$ python3 -q
>>> import numpy as np
>>> import numpy.linalg as la
>>> np.set_printoptions(suppress=True, linewidth=200)
>>> arr = np.array([[-16, 2, 0, -1], [-3, -17, 0, 0], [3, -3, -22, -2], [-1, -1, 3, 23]])
>>> arr
array([[-16,   2,   0,  -1],
       [ -3, -17,   0,   0],
       [  3,  -3, -22,  -2],
       [ -1,  -1,   3,  23]])
>>> B = arr / np.sqrt((arr ** 2).mean(axis=1, keepdims=True))
>>> B[3].round(4)
array([-0.0861, -0.0861,  0.2582,  1.9795])
>>> la.matrix_rank(arr - arr.mean(axis=1, keepdims=True))
np.int64(3)
>>> arr - arr.mean(axis=1, keepdims=True)
array([[-12.25,   5.75,   3.75,   2.75],
       [  2.  , -12.  ,   5.  ,   5.  ],
       [  9.  ,   3.  , -16.  ,   4.  ],
       [ -7.  ,  -7.  ,  -3.  ,  17.  ]])
>>> np.round(la.norm(B, axis=1), 4)
array([2., 2., 2., 2.])
>>> Q, vecs = la.qr(arr[:, :2])[0], la.qr(arr[:, 2:])[0]
>>> s = la.svd(Q.T @ vecs, compute_uv=False)
>>> np.round(np.degrees(np.arccos(s.clip(0, 1))), 4)
array([74.8501, 86.7637])
>>> round(la.norm(Q @ Q.T - vecs @ vecs.T, 2), 4)
np.float64(0.9984)
>>> s.round(4)
array([0.2613, 0.0565])
>>> np.kron(np.eye(2, dtype=int), arr)
array([[-16,   2,   0,  -1,   0,   0,   0,   0],
       [ -3, -17,   0,   0,   0,   0,   0,   0],
       [  3,  -3, -22,  -2,   0,   0,   0,   0],
       [ -1,  -1,   3,  23,   0,   0,   0,   0],
       [  0,   0,   0,   0, -16,   2,   0,  -1],
       [  0,   0,   0,   0,  -3, -17,   0,   0],
       [  0,   0,   0,   0,   3,  -3, -22,  -2],
       [  0,   0,   0,   0,  -1,  -1,   3,  23]])
>>> data = np.loadtxt("layer4.csv", delimiter=",")
>>> data
array([[ 5.,  7.,  3.,  8.],
       [ 7., 13.,  5., 12.],
       [ 3.,  5.,  2.,  5.],
       [ 8., 12.,  5., 13.]])
>>> B = np.array([[1, 1], [3, -3]])
>>> W2 = np.kron(B, data)
>>> la.matrix_rank(W2)
np.int64(4)
>>> W2
array([[  5.,   7.,   3.,   8.,   5.,   7.,   3.,   8.],
       [  7.,  13.,   5.,  12.,   7.,  13.,   5.,  12.],
       [  3.,   5.,   2.,   5.,   3.,   5.,   2.,   5.],
       [  8.,  12.,   5.,  13.,   8.,  12.,   5.,  13.],
       [ 15.,  21.,   9.,  24., -15., -21.,  -9., -24.],
       [ 21.,  39.,  15.,  36., -21., -39., -15., -36.],
       [  9.,  15.,   6.,  15.,  -9., -15.,  -6., -15.],
       [ 24.,  36.,  15.,  39., -24., -36., -15., -39.]])
>>> B = np.array([[-1, -1], [1, -6], [-8, -3], [-7, 6]])
>>> np.einsum("ij,ij->i", data, data)
array([147., 387.,  63., 402.])
>>> B.T @ data.T
array([[ -78., -118.,  -49., -127.],
       [  -8.,  -28.,   -9.,  -17.]])
>>> X = np.vander(np.arange(3) - 1, 4, increasing=True)
>>> X
array([[ 1, -1,  1, -1],
       [ 1,  0,  0,  0],
       [ 1,  1,  1,  1]])
>>> # columns 1 and 3 are equal
>>> x = np.array([-3, -3, 3, -3])
>>> h1 = np.maximum(X @ x, 0)
>>> np.maximum(X @ x, 0) - np.maximum(-X @ x, 0)
array([ 6, -3, -6])
>>> X.T @ h1
array([ 6, -6,  6, -6])
>>> X * (h1 > 1e-9)[:, None]
array([[ 1, -1,  1, -1],
       [ 0,  0,  0,  0],
       [ 0,  0,  0,  0]])
>>> B = X / np.sqrt((X ** 2).mean(axis=1, keepdims=True))
>>> np.round(la.norm(B, axis=1), 4)
array([2., 2., 2.])
>>> la.matrix_rank(B) == la.matrix_rank(X)
np.True_
>>> X - X.mean(axis=1, keepdims=True)
array([[ 1.  , -1.  ,  1.  , -1.  ],
       [ 0.75, -0.25, -0.25, -0.25],
       [ 0.  ,  0.  ,  0.  ,  0.  ]])
>>> rng = np.random.default_rng(65)
>>> B = X + rng.integers(-2, 3, (3, 2)) @ rng.integers(-2, 3, (2, 4))
>>> B
array([[-3,  1,  1, -3],
       [ 1,  0,  0,  0],
       [-1,  2,  1,  0]])
>>> np.round(la.svd(B - X, compute_uv=False), 4) + 0
array([5.4772, 0.    , 0.    ])
>>> np.abs(B - X).sum(axis=1)
array([8, 0, 4])
>>> mat = np.load("block4.npy")
>>> mat
array([[4., 1., 0., 0.],
       [0., 4., 1., 0.],
       [0., 0., 4., 1.],
       [0., 0., 0., 4.]])
>>> # triangular, det is the product of the diagonal
>>> x = np.array([-1, -7, 7, 7])
>>> (mat @ x).argmax()
np.int64(2)
>>> mat @ (2 * x)
array([-22., -42.,  70.,  56.])
>>> mat @ np.eye(4)[3]
array([0., 0., 1., 4.])
>>> np.sign((mat @ x).round(6))
array([-1., -1.,  1.,  1.])
>>> mat * x
array([[ -4.,  -7.,   0.,   0.],
       [ -0., -28.,   7.,   0.],
       [ -0.,  -0.,  28.,   7.],
       [ -0.,  -0.,   0.,  28.]])
>>> la.norm(mat @ x) <= la.norm(mat, 2) * la.norm(x) + 1e-9
np.True_
>>> mat @ np.ones(4)
array([5., 5., 5., 4.])
>>> np.einsum("ij,j->i", mat, x)
array([-11., -21.,  35.,  28.])
>>> mat @ x
array([-11., -21.,  35.,  28.])
>>> round(float(la.norm(X, 2)), 4)
2.1358
>>> X[0] @ X[1]
np.int64(1)
>>> np.round(la.norm(X[0] - X[1]), 4)
np.float64(1.7321)
>>> round(float(la.norm(X[0], 1)), 4), round(la.norm(X[0], np.inf), 4)
(4.0, np.float64(1.0))
>>> la.norm(X, axis=1).argmax()
np.int64(0)
>>> idx = rng.permutation(4)
>>> idx
array([1, 2, 3, 0])
>>> B = mat[idx][:, idx]
>>> np.diag(B)
array([4., 4., 4., 4.])
>>> np.allclose(B, mat)
False
>>> B
array([[4., 1., 0., 0.],
       [0., 4., 1., 0.],
       [0., 0., 4., 0.],
       [1., 0., 0., 4.]])
>>> x = np.array([2, 3, 5, 0])
>>> target = mat @ x
>>> target
array([11., 17., 20.,  0.])
>>> np.round(la.solve(mat.T, mat[2]), 4)
array([0., 0., 1., 0.])
>>> np.round(la.solve(mat, mat[:, 3]), 4)
array([0., 0., 0., 1.])
>>> np.round(la.solve(mat, target), 4)
array([2., 3., 5., 0.])
>>> M = np.load("out4.npy")
>>> M
array([[2, 2, 2],
       [2, 4, 4],
       [2, 4, 6]])
>>> idx = rng.permutation(3)
>>> idx
array([0, 2, 1])
>>> B = M[idx][:, idx]
>>> np.allclose(B, M)
False
>>> np.diag(B)
array([2, 6, 4])
>>> B
array([[2, 2, 2],
       [2, 6, 4],
       [2, 4, 4]])
>>> u, v = M[0], M[1]
>>> u @ u
np.int64(12)
>>> u @ v
np.int64(20)
>>> pr = (u @ v) / (u @ u) * u
>>> la.matrix_rank(np.outer(u, v))
np.int64(1)
>>> np.round(v - pr, 4)
array([-1.3333,  0.6667,  0.6667])
>>> pr.round(4)
array([3.3333, 3.3333, 3.3333])
>>> np.outer(u, v)
array([[4, 8, 8],
       [4, 8, 8],
       [4, 8, 8]])
>>> E = np.loadtxt("dump.csv", delimiter=",")
>>> E
array([[ 0.,  2.,  0.],
       [ 0., 11.,  6.],
       [ 1., 16.,  9.],
       [ 0.,  0.,  0.],
       [ 0.,  0.,  0.],
       [ 0.,  8.,  4.],
       [ 0.,  0.,  0.],
       [ 0.,  0.,  0.],
       [ 0.,  0.,  0.],
       [ 0.,  0.,  0.],
       [ 0., 15.,  9.],
       [ 0.,  0.,  0.],
       [ 1., 10.,  3.],
       [ 0.,  0.,  0.],
       [ 0.,  0.,  0.],
       [ 0.,  5.,  3.],
       [ 0.,  6.,  3.],
       [ 0., 15.,  9.],
       [ 1., 10.,  3.],
       [ 0., 10.,  4.],
       [ 0.,  8.,  2.]])
>>> U, s, Vh = la.svd(E, full_matrices=False)
>>> s.round(4)
array([40.6935,  4.0659,  1.2265])
>>> np.round(s / s[0], 4)
array([1.    , 0.0999, 0.0301])
>>> np.round(U.T @ U, 4) + 0
array([[1., 0., 0.],
       [0., 1., 0.],
       [0., 0., 1.]])
>>> np.round(np.cumsum(s ** 2) / np.sum(s ** 2), 4)
array([0.9892, 0.9991, 1.    ])
>>> idx = E[:, 0] > np.median(E[:, 0])
>>> u = E[idx].mean(axis=0) - E[~idx].mean(axis=0)
>>> round((((E - E.mean(axis=0)) @ u > 0) == idx).mean(), 4)
np.float64(0.6667)
>>> np.argsort(-np.abs(u).round(6), kind="stable")
array([1, 2, 0])
>>> u.round(4)
array([1.    , 7.5556, 2.7778])
